$ python -q
>>> import numpy as np
>>> import numpy.linalg as la
>>> np.set_printoptions(precision=3, suppress=True, linewidth=200)
>>> def tidy(a):
...     return np.round(a, 3) + 0
... 
>>> mat = np.loadtxt("out8.csv", delimiter=",")
>>> print(mat)
[[ 1.  0.  1.  2.]
 [-1.  2. -2. -2.]
 [ 0. -2.  0. -2.]]
>>> U, s, Vt = la.svd(mat, full_matrices=False)
>>> print(np.allclose(U * s @ Vt, mat))
True
>>> print(tidy(np.cumsum(s ** 2) / np.sum(s ** 2)))
[0.66  0.994 1.   ]
>>> print(tidy(U.T @ mat @ Vt.T))
[[4.22  0.    0.   ]
 [0.    3.006 0.   ]
 [0.    0.    0.386]]
>>> print(tidy(U.T @ U))
[[1. 0. 0.]
 [0. 1. 0.]
 [0. 0. 1.]]
>>> print((s > 1e-8).sum())
3
>>> print(tidy(np.abs(Vt[0])))
[0.321 0.274 0.511 0.749]
>>> print(tidy(Vt @ Vt.T))
[[1. 0. 0.]
 [0. 1. 0.]
 [0. 0. 1.]]
>>> print(tidy(s))
[4.22  3.006 0.386]
>>> print(tidy(s / s[0]))
[1.    0.712 0.091]
>>> print(tidy(np.sqrt((s ** 2).sum())), tidy(la.norm(mat)))
5.196 5.196
>>> B = np.array([[-1, 0], [-3, -1]])
>>> basis = np.kron(B, mat)
>>> print(basis)
[[-1. -0. -1. -2.  0.  0.  0.  0.]
 [ 1. -2.  2.  2. -0.  0. -0. -0.]
 [-0.  2. -0.  2.  0. -0.  0. -0.]
 [-3. -0. -3. -6. -1. -0. -1. -2.]
 [ 3. -6.  6.  6.  1. -2.  2.  2.]
 [-0.  6. -0.  6. -0.  2. -0.  2.]]
>>> t = np.radians(15)
>>> R = np.eye(4)
>>> R[0, 0] = R[3, 3] = np.cos(t)
>>> R[0, 3], R[3, 0] = -np.sin(t), np.sin(t)
>>> print(tidy(R))
[[ 0.966  0.     0.    -0.259]
 [ 0.     1.     0.     0.   ]
 [ 0.     0.     1.     0.   ]
 [ 0.259  0.     0.     0.966]]
>>> B = mat @ R.T
>>> print(tidy(la.det(R)), tidy(np.trace(R)))
1.0 3.932
>>> print(np.allclose(mat @ mat.T, B @ B.T))
True
>>> print(tidy(B))
[[ 0.448  0.     1.     2.191]
 [-0.448  2.    -2.    -2.191]
 [ 0.518 -2.     0.    -1.932]]
>>> print(tidy(la.svd(mat, compute_uv=False)), tidy(la.svd(B, compute_uv=False)))
[4.22  3.006 0.386] [4.22  3.006 0.386]
>>> A = np.loadtxt("x.csv", delimiter=",")
>>> print(A)
[[-0.084  0.076]
 [-0.083 -0.005]]
>>> t3 = np.stack([A, 3 * A, A[::-1]])
>>> print((t3 @ A.T).shape)
(3, 2, 2)
>>> print(tidy(la.norm(t3, axis=(1, 2))))
[0.141 0.422 0.141]
>>> print(tidy(t3.sum(axis=0)))
[[-0.419  0.299]
 [-0.416  0.056]]
>>> print(tidy(np.einsum("bij,cij->bc", t3, t3)))
[[0.02  0.059 0.013]
 [0.059 0.178 0.04 ]
 [0.013 0.04  0.02 ]]
>>> print(la.matrix_rank(t3))
[2 2 2]
>>> print(t3.shape)
(3, 2, 2)
>>> print(la.matrix_rank(t3.reshape(3, -1)))
2
>>> print(tidy(la.det(t3)))
[ 0.007  0.061 -0.007]
>>> print(tidy(la.svd(mat, compute_uv=False)))
[4.22  3.006 0.386]
>>> print(np.abs(mat).max())
2.0
>>> print(mat.shape)
(3, 4)
>>> print(np.count_nonzero(mat))
9
>>> print(np.diff(mat, axis=0))
[[-2.  2. -3. -4.]
 [ 1. -4.  2.  0.]]
>>> U, s, Vt = la.svd(A, full_matrices=False)
>>> print(tidy(np.abs(Vt[0])))
[0.884 0.467]
>>> print(tidy(Vt @ Vt.T))
[[1. 0.]
 [0. 1.]]
>>> print(tidy(U.T @ A @ Vt.T))
[[0.131 0.   ]
 [0.    0.051]]
>>> print(np.allclose(U * s @ Vt, A))
True
>>> print((s > 1e-8).sum())
2
>>> print(tidy(np.sqrt((s ** 2).sum())), tidy(la.norm(A)))
0.141 0.141
>>> print(np.abs(U[:, 0]).round(6).argmax())
0
>>> m1 = np.array([[0, 7, 1, 5], [0, 8, 2, 9], [0, 0, 6, 8], [0, 0, 0, 8]])
>>> # triangular: eigenvalues sit on the diagonal
>>> print(np.kron(np.eye(2, dtype=int), m1))
[[0 7 1 5 0 0 0 0]
 [0 8 2 9 0 0 0 0]
 [0 0 6 8 0 0 0 0]
 [0 0 0 8 0 0 0 0]
 [0 0 0 0 0 7 1 5]
 [0 0 0 0 0 8 2 9]
 [0 0 0 0 0 0 6 8]
 [0 0 0 0 0 0 0 8]]
>>> print(np.einsum("ij,ji->", m1, m1))
164
>>> print(tidy(la.det(m1.T)))
0.0
>>> print(np.poly(m1))
[   1.  -22.  160. -384.    0.]
>>> print(tidy(la.eigvals(m1)))
[0. 8. 6. 8.]
>>> print(tidy(la.det(m1[::-1])))
0.0
>>> print(tidy(la.eigvals(m1).sum().real))
22.0
>>> rank = la.matrix_rank(m1)
>>> print(rank)
3
>>> null = la.svd(m1)[2][rank:].T
>>> print(null[:, 0] / null[np.abs(null[:, 0]).round(6).argmax(), 0])
[1. 0. 0. 0.]
>>> print(m1 @ null)
[[0.]
 [0.]
 [0.]
 [0.]]
>>> print([int(la.matrix_rank(m1[:i])) for i in range(1, len(m1) + 1)])
[1, 2, 3, 3]
>>> U, s, Vt = la.svd(m1)
>>> print(np.argmax(s[:-1] / (s[1:] + 1e-6)) + 1)
3
>>> print(tidy(s))
[17.772  7.561  3.872  0.   ]
>>> B = U[:, :3] @ np.diag(s[:3]) @ Vt[:3]
>>> print(tidy(np.abs(m1 - B).max()))
0.0
>>> print(tidy(la.norm(m1, axis=1)))
[ 8.66  12.207 10.     8.   ]
>>> print(la.norm(m1, axis=1).argmax())
1
>>> print(tidy(la.norm(m1, 1)), tidy(la.norm(m1, np.inf)))
30.0 19.0
>>> print(tidy(la.norm(m1, axis=0)))
[ 0.    10.63   6.403 15.297]
>>> print(tidy(la.norm(m1[3] - m1[2])))
6.0
>>> print(tidy(la.norm(m1, "nuc")))
29.205
>>> M = np.load("data.npy")
>>> print(M)
[[-1 -2 -2  0  0  0]
 [-1 -2 -1  0  0  0]
 [ 0  0  0  0  0  0]
 [ 2  4  4  0  0  0]
 [ 2  4  2  0  0  0]
 [ 0  0  0  0  0  0]]
>>> # row 5 repeats row 2
>>> W1 = np.array([[1, -3, -2, -1, 0],
...     [2, 0, 1, 0, 0],
...     [1, 3, 0, 2, -2],
...     [2, -1, 1, 2, -1],
...     [-2, 2, 2, -2, -2],
...     [1, 0, 2, 1, 3]])
>>> b = np.array([3, 8, -2, 6, -8])
>>> hid = np.maximum(M @ W1 + b, 0)
>>> print(tidy((hid > 0).mean(axis=0)))
[0.667 1.    0.    1.    0.   ]
>>> print(hid)
[[ 0  5  0  3  0]
 [ 0  8  0  5  0]
 [ 3  8  0  6  0]
 [17 14  0 12  0]
 [15  8  0  8  0]
 [ 3  8  0  6  0]]
>>> basis = np.array([[1, 3], [-1, -1], [-2, -2], [0, 2], [0, -1]])
>>> print(W1 @ basis)
[[  8   8]
 [  0   4]
 [ -2   6]
 [  1  10]
 [ -8 -14]
 [ -3  -2]]
>>> U, s, Vt = la.svd(hid)
>>> vecs = Vt[:(s > 1e-8).sum()]
>>> rng = np.random.default_rng(596806)
>>> x0 = hid[4] + 2 * hid[2] + rng.integers(2) * np.eye(5)[3]
>>> print(x0)
[21. 24.  0. 20.  0.]
>>> print(tidy(vecs.T @ vecs))
[[1. 0. 0. 0. 0.]
 [0. 1. 0. 0. 0.]
 [0. 0. 0. 0. 0.]
 [0. 0. 0. 1. 0.]
 [0. 0. 0. 0. 0.]]
>>> print(la.matrix_rank(M, rtol=0.1))
2
>>> print(tidy(la.norm(M, 2) / la.norm(M)))
0.989
>>> B = M[0, 0] * M[1:] - np.outer(M[1:, 0], M[0])
>>> print(B)
[[ 0  0 -1  0  0  0]
 [ 0  0  0  0  0  0]
 [ 0  0  0  0  0  0]
 [ 0  0  2  0  0  0]
 [ 0  0  0  0  0  0]]
>>> print(np.flatnonzero(~B.round(6).any(axis=1)))
[1 2 4]
>>> print(M[:, 0] / M[0, 0])
[ 1.  1. -0. -2. -2. -0.]
>>> rank = la.matrix_rank(M)
>>> print(rank)
2
>>> null = la.svd(M)[2][rank:].T
>>> print(tidy(M @ null))
[[0. 0. 0. 0.]
 [0. 0. 0. 0.]
 [0. 0. 0. 0.]
 [0. 0. 0. 0.]
 [0. 0. 0. 0.]
 [0. 0. 0. 0.]]
>>> print([int(la.matrix_rank(M[:i])) for i in range(1, len(M) + 1)])
[1, 2, 2, 2, 2, 2]
>>> F = np.array([[0, 6, 0, 12],
...     [0, 6, 0, 12],
...     [0, 0, 0, 5],
...     [1, 3, 0, 11],
...     [0, 0, 0, 6],
...     [0, 0, 0, 3],
...     [0, 0, 0, 7],
...     [3, 6, 0, 15],
...     [1, 0, 0, 9],
...     [0, 6, 0, 12]])
>>> # row 1 repeats row 0
>>> print(np.argsort(-la.norm(F, axis=0).round(6), kind="stable")[:3])
[3 1 0]
>>> print(la.matrix_rank(F, rtol=0.1))
2
>>> f = np.array([8, 3, 1, 6])
>>> v = np.array([3, 1, 1])
>>> data = np.outer(f, v)
>>> print(data)
[[24  8  8]
 [ 9  3  3]
 [ 3  1  1]
 [18  6  6]]
>>> print(np.allclose(data[:-1].T @ la.lstsq(data[:-1].T, data[-1])[0], data[-1]))
True
>>> print(np.abs(np.diag(la.qr(data)[1])) > 1e-9)
[ True False False]
>>> print(np.unique(data.round(6), axis=0).shape)
(4, 3)
>>> print(la.lstsq(data[:-1].T, data[-1])[2])
1
>>> print(tidy(data @ la.pinv(data) @ data))
[[24.  8.  8.]
 [ 9.  3.  3.]
 [ 3.  1.  1.]
 [18.  6.  6.]]
>>> X = np.loadtxt("case18.csv", delimiter=",")
>>> print(X)
[[ 0.  0.  0.  0. -2.]
 [ 0.  0.  0.  0.  4.]
 [ 0.  0.  0.  0.  2.]
 [ 0.  0.  0.  0.  5.]
 [-2.  4.  2.  5.  0.]]
>>> lab = rng.permutation(5)
>>> print(lab)
[0 4 2 3 1]
>>> B = X[lab][:, lab]
>>> print(tidy(np.sort(np.abs(la.eigvals(B)))))
[0. 0. 0. 7. 7.]
>>> print(np.trace(B))
0.0
>>> print(tidy(la.det(B)), tidy(la.det(X[lab])))
0.0 0.0
>>> print(B)
[[ 0. -2.  0.  0.  0.]
 [-2.  0.  2.  5.  4.]
 [ 0.  2.  0.  0.  0.]
 [ 0.  5.  0.  0.  0.]
 [ 0.  4.  0.  0.  0.]]
>>> K = np.array([[-3, 2, -3, 2], [2, 3, 2, 3], [-3, 2, -3, 2], [2, 3, 2, 3]])
>>> # rows 0 and 2 are equal
>>> rank = la.matrix_rank(K)
>>> print(rank)
2
>>> null = la.svd(K)[2][rank:].T
>>> print([int(la.matrix_rank(K[:i])) for i in range(1, len(K) + 1)])
[1, 2, 2, 2]
>>> print(null.shape)
(4, 2)
>>> print(tidy(K @ null))
[[0. 0.]
 [0. 0.]
 [0. 0.]
 [0. 0.]]
